% python3 -q
>>> import numpy as np
>>> from numpy import linalg as LA
>>> np.set_printoptions(suppress=True, linewidth=200)
>>> tidy = lambda a: np.round(a, 2) + 0
>>> K = np.array([[3.1, 3.0, 2.0, 0.0],
...     [0.0, 0.1, 0.0, 3.0],
...     [0.0, 2.0, 2.1, 3.0],
...     [3.0, 3.0, 2.0, 0.1]])
>>> U, sigma, Vh = LA.svd(K)
>>> np.argmax(sigma[:-1] / (sigma[1:] + 1e-6)) + 1
np.int64(3)
>>> tidy(sigma)
array([7.17, 4.25, 1.25, 0.02])
>>> other = U[:, :3] @ np.diag(sigma[:3]) @ Vh[:3]
>>> LA.matrix_rank(K, rtol=0.05)
np.int64(3)
>>> tidy(other)
array([[3.1 , 3.01, 1.99, 0.  ],
       [0.  , 0.1 , 0.  , 3.  ],
       [0.  , 2.  , 2.1 , 3.  ],
       [3.  , 2.99, 2.01, 0.1 ]])
>>> def softmax(z):
...     e = np.exp(z - z.max(axis=-1, keepdims=True))
...     return e / e.sum(axis=-1, keepdims=True)
... 
>>> tidy(softmax(10 * other[1]))
array([0., 0., 0., 1.])
>>> tidy(softmax(other[1]))
array([0.04, 0.05, 0.04, 0.87])
>>> scores = other @ other.T / np.sqrt(4)
>>> tidy(softmax(scores + np.triu(np.full(scores.shape, -np.inf), 1)))
array([[1.  , 0.  , 0.  , 0.  ],
       [0.01, 0.99, 0.  , 0.  ],
       [0.03, 0.02, 0.96, 0.  ],
       [0.54, 0.  , 0.  , 0.46]])
>>> proj = np.triu(np.array([[3, 1, -2, 3], [1, 3, 0, 0], [3, 2, 1, 3], [-1, 0, 1, -3]]), 1) + np.eye(4)
>>> other = proj @ K @ LA.inv(proj)
>>> tidy(np.poly(other))
array([ 1.  , -5.4 , -7.44,  7.65, -0.68])
>>> other
array([[  12.1,   -4. ,   28. , -123. ],
       [   0. ,    0.1,    0. ,    3. ],
       [   9. ,    2. ,   26.1, -102. ],
       [   3. ,    0. ,    8. ,  -32.9]])
>>> A = np.array([[2, -1, 1, 1], [0, -1, -1, -1], [0, 2, 1, -1], [2, -5, -3, -3]])
>>> # rows and columns are dependent
>>> r0, v = A[1], A[2]
>>> r0 @ v
np.int64(-2)
>>> p = (r0 @ v) / (r0 @ r0) * r0
>>> np.outer(r0, v)
array([[ 0,  0,  0,  0],
       [ 0, -2, -1,  1],
       [ 0, -2, -1,  1],
       [ 0, -2, -1,  1]])
>>> tidy(LA.norm(r0 + v) ** 2 + LA.norm(r0 - v) ** 2)
np.float64(18.0)
>>> r0, v = K[3], K[1]
>>> tidy(r0 @ v)
np.float64(0.6)
>>> tidy(r0 @ r0)
np.float64(22.01)
>>> p = (r0 @ v) / (r0 @ r0) * r0
>>> LA.matrix_rank(np.outer(r0, v))
np.int64(1)
>>> tidy(LA.norm(A, 2))
np.float64(7.22)
>>> tidy(LA.norm(A, axis=0))
array([2.83, 5.57, 3.46, 3.46])
>>> tidy(LA.norm(A[3] - A[0]))
np.float64(6.93)
>>> A[3] @ A[0]
np.int64(3)
>>> tidy(LA.norm(A[3], 1)), tidy(LA.norm(A[3], np.inf))
(np.float64(13.0), np.float64(5.0))
